% ipython --no-banner

In [1]: import numpy as np

In [2]: np.set_printoptions(precision=3, suppress=True, linewidth=160, sign=" ")

In [3]: def rd(a):
   ...:     return np.round(a, 3) + 0
   ...: 

In [4]: J = np.loadtxt("w.csv", delimiter=",")

In [5]: J
Out[5]: 
array([[ 1.1,  4. ,  2. ],
       [ 3. ,  3.1,  3. ],
       [ 1. ,  4. ,  2.1]])

In [6]: Uu, sigma, vt = np.linalg.svd(J)

In [7]: np.argmax(sigma[:-1] / (sigma[1:] + 1e-6)) + 1
Out[7]: np.int64(2)

In [8]: B = Uu[:, :2] @ np.diag(sigma[:2]) @ vt[:2]

In [9]: rd(np.abs(J - B).max())
Out[9]: np.float64(0.054)

In [10]: rd(np.linalg.norm(J - B) / np.linalg.norm(J))
Out[10]: np.float64(0.011)

In [11]: np.linalg.matrix_rank(J, rtol=0.05)
Out[11]: np.int64(2)

In [12]: Q = J.astype(float).copy()

In [13]: for j in range(3):
    ...:     Q[:, j] -= Q[:, :j] @ (Q[:, :j].T @ Q[:, j])
    ...:     Q[:, j] /= np.linalg.norm(Q[:, j])
    ...: 

In [14]: rd(Q.T @ J)
Out[14]: 
array([[ 3.348,  5.287,  3.972],
       [ 0.   ,  3.696,  1.272],
       [ 0.   ,  0.   ,  0.116]])

In [15]: np.allclose(J @ J.T, J.T @ J)
Out[15]: False

In [16]: np.allclose(J, J.T)
Out[16]: False

In [17]: rd(np.trace(J))
Out[17]: np.float64(6.3)

In [18]: (J + J.T) / 2
Out[18]: 
array([[ 1.1,  3.5,  1.5],
       [ 3.5,  3.1,  3.5],
       [ 1.5,  3.5,  2.1]])

In [19]: f = np.array([7, 1])

In [20]: rd(np.correlate(J[2], J[0], "full"))
Out[20]: array([  2.  ,  12.  ,  21.3 ,  12.8 ,   2.31])

In [21]: rd(np.array([np.convolve(row, f, "same") for row in J]))
Out[21]: 
array([[  7.7,  29.1,  18. ],
       [ 21. ,  24.7,  24.1],
       [  7. ,  29. ,  18.7]])

In [22]: X = np.load("run13.npy")

In [23]: X
Out[23]: 
array([[-0.986, -0.035, -1.961, -0.034,  0.029],
       [-0.359, -0.023, -0.54 , -0.177, -0.062],
       [-1.805,  0.177, -3.457, -0.064,  0.005],
       [ 0.5  ,  0.204,  0.705,  0.069, -0.098],
       [-0.138,  0.128,  0.039,  0.059, -0.085],
       [ 0.056, -0.013, -0.006, -0.171, -0.04 ],
       [ 1.174,  0.011,  2.509, -0.041, -0.129],
       [ 0.091,  0.045,  0.14 ,  0.059,  0.129],
       [-0.568,  0.09 , -1.157, -0.193,  0.077],
       [ 0.05 ,  0.067,  0.226, -0.025, -0.129],
       [ 0.883, -0.085,  1.425, -0.166, -0.17 ],
       [ 0.047,  0.058,  0.155,  0.027, -0.016],
       [-0.08 , -0.047, -0.392, -0.097,  0.042],
       [-2.683,  0.058, -5.78 ,  0.104, -0.228],
       [-1.133,  0.049, -1.898,  0.015,  0.06 ],
       [-0.022, -0.016, -0.316, -0.143,  0.184],
       [-0.177,  0.069, -0.405,  0.011, -0.126]])

In [24]: hat = X @ np.linalg.solve(X.T @ X, X.T)

In [25]: rd(np.linalg.eigvalsh(hat))
Out[25]: array([ 0.,  0.,  0.,  0.,  0.,  0.,  0.,  0.,  0.,  0.,  0.,  0.,  1.,  1.,  1.,  1.,  1.])

In [26]: rd(np.trace(hat))
Out[26]: np.float64(5.0)

In [27]: data = np.load("m.npy")

In [28]: data
Out[28]: 
array([[ 1.   ,  0.5  ,  0.25 ,  0.125,  0.062,  0.031,  0.016,  0.008,  0.004],
       [ 0.5  ,  1.   ,  0.5  ,  0.25 ,  0.125,  0.062,  0.031,  0.016,  0.008],
       [ 0.25 ,  0.5  ,  1.   ,  0.5  ,  0.25 ,  0.125,  0.062,  0.031,  0.016],
       [ 0.125,  0.25 ,  0.5  ,  1.   ,  0.5  ,  0.25 ,  0.125,  0.062,  0.031],
       [ 0.062,  0.125,  0.25 ,  0.5  ,  1.   ,  0.5  ,  0.25 ,  0.125,  0.062],
       [ 0.031,  0.062,  0.125,  0.25 ,  0.5  ,  1.   ,  0.5  ,  0.25 ,  0.125],
       [ 0.016,  0.031,  0.062,  0.125,  0.25 ,  0.5  ,  1.   ,  0.5  ,  0.25 ],
       [ 0.008,  0.016,  0.031,  0.062,  0.125,  0.25 ,  0.5  ,  1.   ,  0.5  ],
       [ 0.004,  0.008,  0.016,  0.031,  0.062,  0.125,  0.25 ,  0.5  ,  1.   ]])

In [29]: # symmetric

In [30]: Z = X[[16, 4]].astype(float)

In [31]: for _ in range(4):
    ...:     idx = np.linalg.norm(X[:, None] - Z, axis=-1).argmin(axis=1)
    ...:     Z = np.array([X[idx == j].mean(axis=0) for j in range(2)])
    ...: 

In [32]: idx
Out[32]: array([ 0,  1,  0,  1,  1,  1,  1,  1,  1,  1,  1,  1,  1,  0,  0,  1,  1])

In [33]: np.abs(Z[1] - Z[0]).argmax()
Out[33]: np.int64(2)

In [34]: np.bincount(idx)
Out[34]: array([  4,  13])
